% ipython --no-banner

In [1]: import numpy as np

In [2]: np.set_printoptions(suppress=True, linewidth=160)

In [3]: J = 0.9 ** np.abs(np.subtract.outer(np.arange(4), np.arange(4)))

In [4]: print(J.round(2))
[[1.   0.9  0.81 0.73]
 [0.9  1.   0.9  0.81]
 [0.81 0.9  1.   0.9 ]
 [0.73 0.81 0.9  1.  ]]

In [5]: # symmetric, so the eigenvalues are real

In [6]: print(np.argsort(-np.linalg.norm(J, axis=0).round(6), kind="stable")[:3])
[1 2 0]

In [7]: print(np.linalg.matrix_rank(J, rtol=0.1))
1

In [8]: print(round(float(np.linalg.norm(J, 2) / np.linalg.norm(J)), 2))
1.0

In [9]: A2 = J / np.sqrt((J ** 2).mean(axis=1, keepdims=True))

In [10]: print(np.linalg.matrix_rank(A2) == np.linalg.matrix_rank(J))
True

In [11]: A2 = np.linalg.inv(J)

In [12]: print(A2.round(2) + 0)
[[ 5.26 -4.74  0.    0.  ]
 [-4.74  9.53 -4.74  0.  ]
 [ 0.   -4.74  9.53 -4.74]
 [ 0.    0.   -4.74  5.26]]

In [13]: print(np.round(J @ A2, 2) + 0)
[[1. 0. 0. 0.]
 [0. 1. 0. 0.]
 [0. 0. 1. 0.]
 [0. 0. 0. 1.]]

In [14]: print(np.round(np.linalg.det(J) * A2, 2) + 0)
[[ 0.04 -0.03  0.    0.  ]
 [-0.03  0.07 -0.03  0.  ]
 [ 0.   -0.03  0.07 -0.03]
 [ 0.    0.   -0.03  0.04]]

In [15]: print(round(float(np.linalg.slogdet(J)[0]), 2))
1.0

In [16]: print(round(np.linalg.cond(J), 2))
57.47

In [17]: print(np.allclose(A2, J.T))
False

In [18]: print(np.round(np.linalg.inv(A2), 2))
[[1.   0.9  0.81 0.73]
 [0.9  1.   0.9  0.81]
 [0.81 0.9  1.   0.9 ]
 [0.73 0.81 0.9  1.  ]]

In [19]: X = np.load("run19.npy")

In [20]: print(X)
[[3. 1. 1. 1. 1.]
 [1. 3. 1. 1. 1.]
 [1. 1. 3. 1. 1.]
 [1. 1. 1. 3. 1.]
 [1. 1. 1. 1. 3.]]

In [21]: # equal to its transpose

In [22]: vec = np.ones(5)

In [23]: for _ in range(3):
    ...:     vec = X @ vec
    ...:     vec /= np.linalg.norm(vec)
    ...:     print(round(vec @ X @ vec, 2))
    ...: 
7.0
7.0
7.0

In [24]: print(round(np.linalg.eigvalsh(X)[-1], 2))
7.0

In [25]: ev, V = np.linalg.eig(X)

In [26]: print(np.round(np.sort(np.linalg.eigvals(X @ X)), 2))
[ 4.  4.  4.  4. 49.]

In [27]: print(np.round(np.sort(np.linalg.eigvals(np.linalg.inv(X))), 2))
[0.14 0.5  0.5  0.5  0.5 ]

In [28]: print(np.round(np.sort(np.linalg.eigvals(X.T)), 2))
[2. 2. 2. 2. 7.]

In [29]: print(np.round(X @ V[:, 0] - ev[0] * V[:, 0], 2) + 0)
[0. 0. 0. 0. 0.]

In [30]: print(round(float(np.prod(ev)), 2))
112.0

In [31]: Q, R = np.linalg.qr(X)

In [32]: print(np.trace(Q @ Q.T))
5.0

In [33]: print(np.allclose(R.T @ R, X.T @ X))
True

In [34]: print(round(abs(R[0, 0]), 2), np.round(np.linalg.norm(X[:, 0]), 2))
3.61 3.61

In [35]: data = np.load("a.npy")

In [36]: print(data)
[[ 0. -1.]
 [-1.  0.]]

In [37]: r0, v = data[0], data[1]

In [38]: print(r0 @ r0)
1.0

In [39]: p = (r0 @ v) / (r0 @ r0) * r0

In [40]: print(np.outer(r0, v))
[[-0.  0.]
 [ 1. -0.]]

In [41]: print(np.round(np.linalg.norm(r0 + v) ** 2 + np.linalg.norm(r0 - v) ** 2, 2))
4.0

In [42]: print(v - p)
[-1.  0.]

In [43]: Q = data.astype(float).copy()

In [44]: for j in range(2):
    ...:     Q[:, j] -= Q[:, :j] @ (Q[:, :j].T @ Q[:, j])
    ...:     Q[:, j] /= np.linalg.norm(Q[:, j])
    ...: 

In [45]: print(Q.T @ Q)
[[1. 0.]
 [0. 1.]]

In [46]: Q, _ = np.linalg.qr(np.array([[-0.9, -1.8, 0.5, 0.7, 0.6],
    ...:     [0.1, 0.1, -0.9, -1.6, 0.5],
    ...:     [0.4, -0.4, -0.1, 0.6, -0.8],
    ...:     [0.6, -1.0, 0.3, 0.5, 0.6],
    ...:     [-1.8, -0.4, 1.4, -0.1, 0.4]]))

In [47]: arr = Q[:, :5]

In [48]: print(arr.round(2))
[[-0.42  0.74 -0.35  0.33 -0.21]
 [ 0.05 -0.03 -0.78 -0.58  0.21]
 [ 0.19  0.27  0.05  0.26  0.91]
 [ 0.28  0.6   0.42 -0.61 -0.08]
 [-0.84 -0.11  0.28 -0.34  0.29]]

In [49]: A2 = np.linalg.inv(arr)

In [50]: print((np.abs(A2) > 1e-9).astype(int))
[[1 1 1 1 1]
 [1 1 1 1 1]
 [1 1 1 1 1]
 [1 1 1 1 1]
 [1 1 1 1 1]]

In [51]: print(np.round(np.linalg.slogdet(arr)[0], 2))
1.0

In [52]: print(np.round(np.linalg.inv(A2), 2))
[[-0.42  0.74 -0.35  0.33 -0.21]
 [ 0.05 -0.03 -0.78 -0.58  0.21]
 [ 0.19  0.27  0.05  0.26  0.91]
 [ 0.28  0.6   0.42 -0.61 -0.08]
 [-0.84 -0.11  0.28 -0.34  0.29]]

In [53]: print(round(float(np.linalg.det(arr) * np.linalg.det(A2)), 2))
1.0

In [54]: print(np.allclose(A2, arr.T))
True

In [55]: T = np.stack([arr, -2 * arr, arr[::-1]])

In [56]: print(np.linalg.matrix_rank(T))
[5 5 5]

In [57]: print(np.round(np.linalg.norm(T, axis=(1, 2)), 2))
[2.24 4.47 2.24]

In [58]: print(np.linalg.matrix_rank(T.reshape(3, -1)))
2

In [59]: print(np.round(np.linalg.det(T), 2))
[  1. -32.   1.]

In [60]: print(np.round(T.sum(axis=0), 2))
[[-0.42 -0.85  0.63 -0.67  0.5 ]
 [ 0.23  0.64  1.21 -0.03 -0.29]
 [ 0.    0.    0.    0.    0.  ]
 [-0.23 -0.64 -1.21  0.03  0.29]
 [ 0.42  0.85 -0.63  0.67 -0.5 ]]

In [61]: proj = np.triu(np.array([[1, -2, 2, -2, 3],
    ...:     [2, -1, -2, -3, -2],
    ...:     [2, 3, 3, 3, 1],
    ...:     [-1, 1, -1, -2, -1],
    ...:     [-2, -1, 2, 3, 3]]), 1) + np.eye(5)

In [62]: A2 = proj @ arr @ np.linalg.inv(proj)

In [63]: print(round(np.linalg.det(A2), 2))
1.0

In [64]: print(np.round(np.poly(A2), 2))
[ 1.    0.73 -0.1   0.1  -0.73 -1.  ]

In [65]: print(np.round(np.trace(A2), 2), round(np.trace(arr), 2))
-0.73 -0.73

In [66]: print(np.linalg.matrix_rank(A2))
5

In [67]: rng = np.random.default_rng(1006)

In [68]: A = rng.normal(size=(29, 5))

In [69]: A = 20 * A / np.linalg.norm(A, axis=1, keepdims=True)

In [70]: print(A.round(2))
[[  7.48 -12.78   5.59  11.51   4.12]
 [ 10.5   -3.19 -12.94  -2.69  10.24]
 [ 10.97  -2.61 -12.37   9.37  -5.66]
 [  4.19  -7.99   2.05  13.61 -11.37]
 [ -1.01  -3.09  10.09 -16.96   0.01]
 [ -1.26  -4.34  11.04 -12.83  -9.65]
 [ -9.75 -12.04  -4.98  -2.28  11.41]
 [-13.37  -3.44   0.25 -14.43  -1.05]
 [ -1.51   6.97   1.94  17.55  -6.11]
 [  3.51  10.83  -3.25   8.24 -13.85]
 [ -1.97  -7.18   4.66 -17.72  -2.97]
 [ 11.18  13.37   9.07  -1.54  -3.42]
 [ 18.19  -3.53  -3.29  -1.97   6.49]
 [ 11.85  -4.06   3.87   7.93  12.86]
 [  6.56  -1.61  -5.27  -6.2   16.98]
 [ -8.74  -5.73  -3.83   1.04 -16.58]
 [ -4.83  11.87  11.6    5.48  -8.42]
 [ -5.23  -8.98 -15.77  -5.21  -4.  ]
 [-12.57  -8.33  -9.68   1.31  -8.79]
 [ -4.34  -9.73  -0.86 -16.14  -5.03]
 [ 10.53  -6.65  -7.49  13.74  -0.26]
 [ -8.72  -3.76 -12.15   9.1   -8.91]
 [ -1.95 -15.6    8.95  -1.95   8.32]
 [ -3.68 -10.66  -8.84   5.96  12.62]
 [  8.69 -15.2   -3.44  -4.26   7.98]
 [-17.08   4.85   5.17  -1.78  -7.4 ]
 [-13.65 -11.6   -3.01   3.85   7.45]
 [  4.9   15.28  10.2   -6.2    0.36]
 [-14.84   4.11   5.48  -9.95   5.81]]

In [71]: Ac = (A - A.mean(axis=0)) / A.std(axis=0)

In [72]: print(np.round(Ac.std(axis=0), 2))
[1. 1. 1. 1. 1.]

In [73]: print(np.argwhere(np.abs(Ac) > 2))
[[12  0]
 [27  1]]

In [74]: b = np.linalg.lstsq(np.delete(Ac, 4, axis=1), Ac[:, 4])[0]

In [75]: print(b.round(2))
[ 0.33 -0.35  0.01 -0.18]
